% python3 -q
>>> import numpy as np
>>> np.set_printoptions(suppress=True, linewidth=200)
>>> arr = np.load("run15.npy")
>>> arr
array([[-10.372,  -8.342, -10.411],
       [ -2.711,  -2.18 ,  -2.699],
       [  2.464,   1.976,   2.547],
       [ -1.347,  -1.062,  -1.32 ],
       [ -0.933,  -0.871,  -0.882],
       [  1.959,   1.669,   2.025],
       [ -0.74 ,  -0.654,  -0.773],
       [ -1.634,  -1.318,  -1.646],
       [  6.461,   5.219,   6.549],
       [  3.894,   3.168,   3.949],
       [  2.826,   2.29 ,   2.923],
       [  2.108,   1.658,   2.092],
       [  0.442,   0.415,   0.4  ],
       [  3.59 ,   2.798,   3.536],
       [  5.16 ,   4.163,   5.17 ],
       [ -4.017,  -3.21 ,  -3.969],
       [  2.045,   1.504,   1.956],
       [  2.292,   1.803,   2.172],
       [  3.807,   3.028,   3.794],
       [  1.734,   1.443,   1.779],
       [  0.427,   0.468,   0.554],
       [ -6.417,  -5.15 ,  -6.379],
       [ 10.445,   8.359,  10.42 ],
       [  4.612,   3.609,   4.63 ]])
>>> Xs = arr - arr.mean(axis=0)
>>> Uu, sigma, Vt = np.linalg.svd(Xs, full_matrices=False)
>>> np.abs(Vt[0]).argmax()
np.int64(2)
>>> round((sigma ** 2).sum() ** 2 / (sigma ** 4).sum(), 3)
np.float64(1.0)
>>> sigma.round(3)
array([33.574,  0.237,  0.186])
>>> feats = np.load("case11.npy")
>>> feats
array([[-2.565,  1.272,  2.434,  2.509,  2.511, -0.061],
       [-3.936,  1.94 ,  3.86 ,  3.945,  3.991,  0.076],
       [-1.224,  0.588,  1.135,  1.069,  1.082,  0.065],
       [ 1.087, -0.548, -1.007, -1.081, -1.074, -0.01 ],
       [-0.184,  0.11 ,  0.165,  0.179,  0.207,  0.005],
       [-2.251,  1.031,  2.223,  2.184,  2.24 ,  0.06 ],
       [-4.971,  2.378,  4.911,  4.916,  4.813, -0.044],
       [ 0.214,  0.03 , -0.056, -0.088,  0.075, -0.007],
       [-1.335,  0.663,  1.27 ,  1.273,  1.31 , -0.077],
       [-2.13 ,  1.126,  2.34 ,  2.248,  2.185,  0.093],
       [ 0.932, -0.37 , -0.9  , -0.731, -0.952,  0.033],
       [ 2.4  , -1.297, -2.283, -2.427, -2.363,  0.021],
       [ 0.93 , -0.398, -0.953, -0.912, -0.846, -0.071],
       [ 6.972, -3.476, -6.973, -7.03 , -7.042,  0.004],
       [ 2.276, -1.069, -2.353, -2.267, -2.327, -0.006],
       [-0.029,  0.074,  0.087,  0.065,  0.125, -0.002],
       [ 0.851, -0.323, -0.855, -0.79 , -0.822, -0.018],
       [ 1.378, -0.644, -1.351, -1.36 , -1.326,  0.013],
       [-0.339,  0.193,  0.31 ,  0.372,  0.322,  0.032],
       [ 2.15 , -1.113, -2.267, -2.251, -2.266,  0.02 ],
       [ 1.476, -0.82 , -1.52 , -1.494, -1.482,  0.107],
       [-0.963,  0.516,  1.026,  0.938,  0.957, -0.076],
       [-0.402,  0.135,  0.385,  0.427,  0.387,  0.047],
       [ 1.298, -0.676, -1.218, -1.318, -1.183, -0.035],
       [ 0.506, -0.174, -0.553, -0.522, -0.474, -0.045],
       [-3.015,  1.488,  2.979,  2.993,  2.902,  0.01 ],
       [-1.288,  0.562,  1.286,  1.347,  1.282,  0.099],
       [ 0.694, -0.394, -0.699, -0.761, -0.716, -0.049],
       [ 0.517, -0.223, -0.511, -0.484, -0.512,  0.035],
       [ 0.402, -0.233, -0.4  , -0.298, -0.4  , -0.031]])
>>> C2 = feats.T @ feats
>>> round(float(np.trace(C2)), 3), round(float((feats ** 2).sum()), 3)
(618.516, 618.516)
>>> np.round(np.linalg.svd(feats, compute_uv=False) ** 2, 3)
array([618.114,   0.12 ,   0.104,   0.089,   0.055,   0.034])
>>> np.round(np.linalg.eigvalsh(C2)[::-1], 3)
array([618.114,   0.12 ,   0.104,   0.089,   0.055,   0.034])
>>> vec = np.array([3, 0, 0, 1, 1, 0])
>>> target = feats @ vec
>>> beta, lr = np.zeros(6), 1 / np.linalg.norm(feats, 2) ** 2
>>> for i in range(200):
...     beta -= lr * feats.T @ (feats @ beta - target)
...     if i % 50 == 0: print(i, round(np.linalg.norm(feats @ beta - target), 3))
... 
0 1.011
50 1.003
100 0.995
150 0.986
>>> beta.round(3)
array([ 0.324, -0.096, -0.227, -0.216, -0.192,  0.005])
>>> print(round(float(np.linalg.cond(feats)), 3))
135.038
>>> hat = feats @ np.linalg.solve(feats.T @ feats, feats.T)
>>> print(np.round(hat @ feats[:, 1], 3))
[ 1.272  1.94   0.588 -0.548  0.11   1.031  2.378  0.03   0.663  1.126 -0.37  -1.297 -0.398 -3.476 -1.069  0.074 -0.323 -0.644  0.193 -1.113 -0.82   0.516  0.135 -0.676 -0.174  1.488  0.562 -0.394
 -0.223 -0.233]
>>> round(float(np.trace(hat)), 3)
6.0
>>> print(np.round(np.linalg.eigvalsh(hat), 3) + 0)
[0. 0. 0. 0. 0. 0. 0. 0. 0. 0. 0. 0. 0. 0. 0. 0. 0. 0. 0. 0. 0. 0. 0. 0. 1. 1. 1. 1. 1. 1.]
>>> np.allclose(hat @ hat, hat)
True
>>> M2 = np.c_[feats[:, :2] @ np.array([[2, 1], [2, 3]]), np.array([3, 0, 3, 0, 3, 1, 0, 0, 3, 1, 2, 0, 2, 2, 0, 3, 0, 1, 1, 2, 3, 1, 1, 2, 1, 0, 3, 2, 0, 0])]
>>> M2.round(3)
array([[-2.586,  1.251,  3.   ],
       [-3.992,  1.884,  0.   ],
       [-1.272,  0.54 ,  3.   ],
       [ 1.078, -0.557,  0.   ],
       [-0.148,  0.146,  3.   ],
       [-2.44 ,  0.842,  1.   ],
       [-5.186,  2.163,  0.   ],
       [ 0.488,  0.304,  0.   ],
       [-1.344,  0.654,  3.   ],
       [-2.008,  1.248,  1.   ],
       [ 1.124, -0.178,  2.   ],
       [ 2.206, -1.491,  0.   ],
       [ 1.064, -0.264,  2.   ],
       [ 6.992, -3.456,  2.   ],
       [ 2.414, -0.931,  0.   ],
       [ 0.09 ,  0.193,  3.   ],
       [ 1.056, -0.118,  0.   ],
       [ 1.468, -0.554,  1.   ],
       [-0.292,  0.24 ,  1.   ],
       [ 2.074, -1.189,  2.   ],
       [ 1.312, -0.984,  3.   ],
       [-0.894,  0.585,  1.   ],
       [-0.534,  0.003,  1.   ],
       [ 1.244, -0.73 ,  2.   ],
       [ 0.664, -0.016,  1.   ],
       [-3.054,  1.449,  0.   ],
       [-1.452,  0.398,  3.   ],
       [ 0.6  , -0.488,  2.   ],
       [ 0.588, -0.152,  0.   ],
       [ 0.338, -0.297,  0.   ]])
>>> np.round(np.linalg.lstsq(feats, M2[:, 0])[0], 3) + 0
array([2., 2., 0., 0., 0., 0.])
>>> F = np.tril(np.array([[-2, -3, -3], [3, -1, 1], [1, -1, -1]]), -1) + np.eye(3, dtype=int)
>>> F
array([[ 1,  0,  0],
       [ 3,  1,  0],
       [ 1, -1,  1]])
>>> vec = np.array([-2, -2, -2])
>>> target = F @ vec
>>> print(target)
[-2 -8 -2]
>>> np.round(np.linalg.solve(F, F[:, 2]), 3)
array([ 0., -0.,  1.])
>>> np.round(np.linalg.solve(F.T, F[1]), 3)
array([0., 1., 0.])
>>> M2 = np.linalg.inv(F)
>>> np.round(np.linalg.det(F) * M2, 3)
array([[ 1.,  0.,  0.],
       [-3.,  1., -0.],
       [-4.,  1.,  1.]])
>>> F @ M2
array([[1., 0., 0.],
       [0., 1., 0.],
       [0., 0., 1.]])
>>> np.round(np.linalg.inv(M2), 3)
array([[ 1., -0., -0.],
       [ 3.,  1.,  0.],
       [ 1., -1.,  1.]])
>>> (np.abs(M2) > 1e-9).astype(int)
array([[1, 0, 0],
       [1, 1, 0],
       [1, 1, 1]])
>>> hat = np.triu(np.array([[5, 2, 1], [1, 5, 3], [1, 2, 2]]), 1) + np.eye(3)
>>> M2 = hat @ F @ np.linalg.inv(hat)
>>> np.trace(M2), np.trace(F)
(np.float64(3.0), np.int64(3))
>>> M2 = np.array([[2, 1, 2, 0, 0, 2, 1, 0, 0],
...     [1, 0, 2, 1, 1, 0, 2, 2, 1],
...     [2, 1, 0, 2, 1, 0, 2, 0, 1],
...     [0, 2, 2, 1, 2, 0, 2, 2, 2],
...     [0, 2, 1, 2, 2, 0, 2, 2, 0],
...     [2, 2, 2, 0, 1, 0, 1, 1, 1],
...     [1, 1, 1, 1, 1, 1, 1, 1, 1]])
>>> K = M2.T @ M2
>>> K
array([[14,  9, 11,  6,  6,  5, 11,  5,  6],
       [ 9, 15, 13,  9, 12,  3, 14, 11,  8],
       [11, 13, 18,  7, 11,  5, 15, 13,  9],
       [ 6,  9,  7, 11, 10,  1, 13,  9,  6],
       [ 6, 12, 11, 10, 12,  1, 14, 12,  8],
       [ 5,  3,  5,  1,  1,  5,  3,  1,  1],
       [11, 14, 15, 13, 14,  3, 19, 14, 10],
       [ 5, 11, 13,  9, 12,  1, 14, 14,  8],
       [ 6,  8,  9,  6,  8,  1, 10,  8,  8]])
>>> # symmetric, so the eigenvalues are real
>>> Uu, sigma, Vt = np.linalg.svd(K)
>>> np.argmax(sigma[:-1] / (sigma[1:] + 1e-6)) + 1
np.int64(7)
>>> M2 = Uu[:, :7] @ np.diag(sigma[:7]) @ Vt[:7]
>>> M2.round(3)
array([[14.,  9., 11.,  6.,  6.,  5., 11.,  5.,  6.],
       [ 9., 15., 13.,  9., 12.,  3., 14., 11.,  8.],
       [11., 13., 18.,  7., 11.,  5., 15., 13.,  9.],
       [ 6.,  9.,  7., 11., 10.,  1., 13.,  9.,  6.],
       [ 6., 12., 11., 10., 12.,  1., 14., 12.,  8.],
       [ 5.,  3.,  5.,  1.,  1.,  5.,  3.,  1.,  1.],
       [11., 14., 15., 13., 14.,  3., 19., 14., 10.],
       [ 5., 11., 13.,  9., 12.,  1., 14., 14.,  8.],
       [ 6.,  8.,  9.,  6.,  8.,  1., 10.,  8.,  8.]])
>>> np.linalg.matrix_rank(K, rtol=0.05)
np.int64(3)
>>> np.linalg.cond(K) > 100
np.True_
>>> print(np.argsort(-np.linalg.norm(K, axis=0).round(6), kind="stable")[:3])
[6 2 1]
>>> vals, vecs = np.linalg.eigh(K)
>>> np.abs(vecs[:, -1]).round(6).argmax()
np.int64(6)
>>> print(vals.sum(), np.trace(K))
116.0 116
>>> vals.round(3) + 0
array([ 0.   ,  0.   ,  0.37 ,  1.5  ,  3.178,  3.504,  7.088, 13.161, 87.2  ])
>>> np.round(vecs.T @ K @ vecs, 3) + 0
array([[ 0.   ,  0.   ,  0.   ,  0.   ,  0.   ,  0.   ,  0.   ,  0.   ,  0.   ],
       [ 0.   ,  0.   ,  0.   ,  0.   ,  0.   ,  0.   ,  0.   ,  0.   ,  0.   ],
       [ 0.   ,  0.   ,  0.37 ,  0.   ,  0.   ,  0.   ,  0.   ,  0.   ,  0.   ],
       [ 0.   ,  0.   ,  0.   ,  1.5  ,  0.   ,  0.   ,  0.   ,  0.   ,  0.   ],
       [ 0.   ,  0.   ,  0.   ,  0.   ,  3.178,  0.   ,  0.   ,  0.   ,  0.   ],
       [ 0.   ,  0.   ,  0.   ,  0.   ,  0.   ,  3.504,  0.   ,  0.   ,  0.   ],
       [ 0.   ,  0.   ,  0.   ,  0.   ,  0.   ,  0.   ,  7.088,  0.   ,  0.   ],
       [ 0.   ,  0.   ,  0.   ,  0.   ,  0.   ,  0.   ,  0.   , 13.161,  0.   ],
       [ 0.   ,  0.   ,  0.   ,  0.   ,  0.   ,  0.   ,  0.   ,  0.   , 87.2  ]])
>>> np.unique(vals.round(6) + 0, return_counts=True)[1]
array([2, 1, 1, 1, 1, 1, 1, 1])
>>> np.round(np.linalg.eigvalsh(K @ K), 3) + 0
array([   0.   ,    0.   ,    0.137,    2.249,   10.097,   12.278,   50.245,  173.208, 7603.786])
>>> np.round(vecs.T @ vecs, 3) + 0
array([[1., 0., 0., 0., 0., 0., 0., 0., 0.],
       [0., 1., 0., 0., 0., 0., 0., 0., 0.],
       [0., 0., 1., 0., 0., 0., 0., 0., 0.],
       [0., 0., 0., 1., 0., 0., 0., 0., 0.],
       [0., 0., 0., 0., 1., 0., 0., 0., 0.],
       [0., 0., 0., 0., 0., 1., 0., 0., 0.],
       [0., 0., 0., 0., 0., 0., 1., 0., 0.],
       [0., 0., 0., 0., 0., 0., 0., 1., 0.],
       [0., 0., 0., 0., 0., 0., 0., 0., 1.]])
>>> (vals > 1e-8).sum(), (vals < -1e-8).sum()
(np.int64(7), np.int64(0))
